$ ipython --no-banner

In [1]: import numpy as np

In [2]: from numpy import linalg as LA

In [3]: np.set_printoptions(suppress=True, linewidth=200)

In [4]: rnd = lambda a: np.round(a, 2) + 0

In [5]: X = np.load("a.npy")

In [6]: print(X)
[[ 1  0  3  3 -3  2]
 [ 2  3 -3 -3  2 -1]
 [-3 -2  2 -2  2  0]
 [-3  2 -2 -3  1 -3]
 [-2  2  2  3 -3  3]
 [ 3 -2 -3 -3  1  1]
 [ 9 12 -9 -9  5 -2]]

In [7]: # row 6 is much longer than the rest

In [8]: gram = X.T @ X

In [9]: print(rnd(LA.svd(X, compute_uv=False) ** 2))
[493.34  68.43  38.94   8.81   6.     1.48]

In [10]: print(rnd(LA.eigvalsh(gram)[::-1]))
[493.34  68.43  38.94   8.81   6.     1.48]

In [11]: print(np.allclose(gram, gram.T))
True

In [12]: print((X @ X.T).shape)
(7, 7)

In [13]: print(LA.matrix_rank(gram))
6

In [14]: print(LA.norm(X, axis=1).argmax())
6

In [15]: print(rnd(LA.norm(X, 2)))
22.21

In [16]: B = X / np.sqrt((X ** 2).mean(axis=1, keepdims=True))

In [17]: print(rnd(X - X.mean(axis=1, keepdims=True)))
[[  0.    -1.     2.     2.    -4.     1.  ]
 [  2.     3.    -3.    -3.     2.    -1.  ]
 [ -2.5   -1.5    2.5   -1.5    2.5    0.5 ]
 [ -1.67   3.33  -0.67  -1.67   2.33  -1.67]
 [ -2.83   1.17   1.17   2.17  -3.83   2.17]
 [  3.5   -1.5   -2.5   -2.5    1.5    1.5 ]
 [  8.    11.   -10.   -10.     4.    -3.  ]]

In [18]: B = np.array([[7, 3, 1, 0, 4, 8],
    ...:     [5, 0, 3, 9, 6, 5],
    ...:     [0, 5, 7, 4, 7, 9],
    ...:     [3, 5, 6, 8, 3, 5],
    ...:     [9, 0, 1, 0, 4, 4],
    ...:     [0, 3, 5, 0, 6, 5]])

In [19]: B[-1] = B[0]

In [20]: F = B + 0.3 * np.eye(6)

In [21]: print(F)
[[7.3 3.  1.  0.  4.  8. ]
 [5.  0.3 3.  9.  6.  5. ]
 [0.  5.  7.3 4.  7.  9. ]
 [3.  5.  6.  8.3 3.  5. ]
 [9.  0.  1.  0.  4.3 4. ]
 [7.  3.  1.  0.  4.  8.3]]

In [22]: Uu, sigma, vt = LA.svd(F)

In [23]: print(rnd(sigma))
[27.33 12.15  7.83  3.84  2.49  0.08]

In [24]: B = Uu[:, :5] @ np.diag(sigma[:5]) @ vt[:5]

In [25]: print(rnd(B))
[[7.3  2.96 1.03 0.   3.97 8.02]
 [5.   0.3  3.   9.   6.   5.  ]
 [0.   5.   7.3  4.   7.   9.  ]
 [3.   5.   6.   8.3  3.   5.  ]
 [9.   0.   1.   0.   4.3  4.  ]
 [7.   3.03 0.98 0.   4.03 8.28]]

In [26]: print(LA.matrix_rank(B))
5

In [27]: vec = np.array([4, 4, 6, 4, 3, 3])

In [28]: print(np.sign((B @ vec).round(6)))
[1. 1. 1. 1. 1. 1.]

In [29]: print(rnd(np.einsum("ij,j->i", B, vec)))
[ 83.19 108.2  127.8  125.2   66.9   82.91]

In [30]: print(rnd(B @ np.eye(6)[4]))
[3.97 6.   7.   3.   4.3  4.03]

In [31]: print(LA.norm(B @ vec) <= LA.norm(B, 2) * LA.norm(vec) + 1e-9)
True

In [32]: print(F.reshape(2, -1))
[[7.3 3.  1.  0.  4.  8.  5.  0.3 3.  9.  6.  5.  0.  5.  7.3 4.  7.  9. ]
 [3.  5.  6.  8.3 3.  5.  9.  0.  1.  0.  4.3 4.  7.  3.  1.  0.  4.  8.3]]

In [33]: print(F.ravel(order="F"))
[7.3 5.  0.  3.  9.  7.  3.  0.3 5.  5.  0.  3.  1.  3.  7.3 6.  1.  1.  0.  9.  4.  8.3 0.  0.  4.  6.  7.  3.  4.3 4.  8.  5.  9.  5.  4.  8.3]

In [34]: T = F.reshape(6, 2, -1)

In [35]: print(rnd(np.einsum("ihd,ihd->ih", T, T)))
[[ 63.29  80.  ]
 [ 34.09 142.  ]
 [ 78.29 146.  ]
 [ 70.   102.89]
 [ 82.    34.49]
 [ 59.    84.89]]

In [36]: print(np.einsum("ihd,jhd->hij", T, T).shape)
(2, 6, 6)
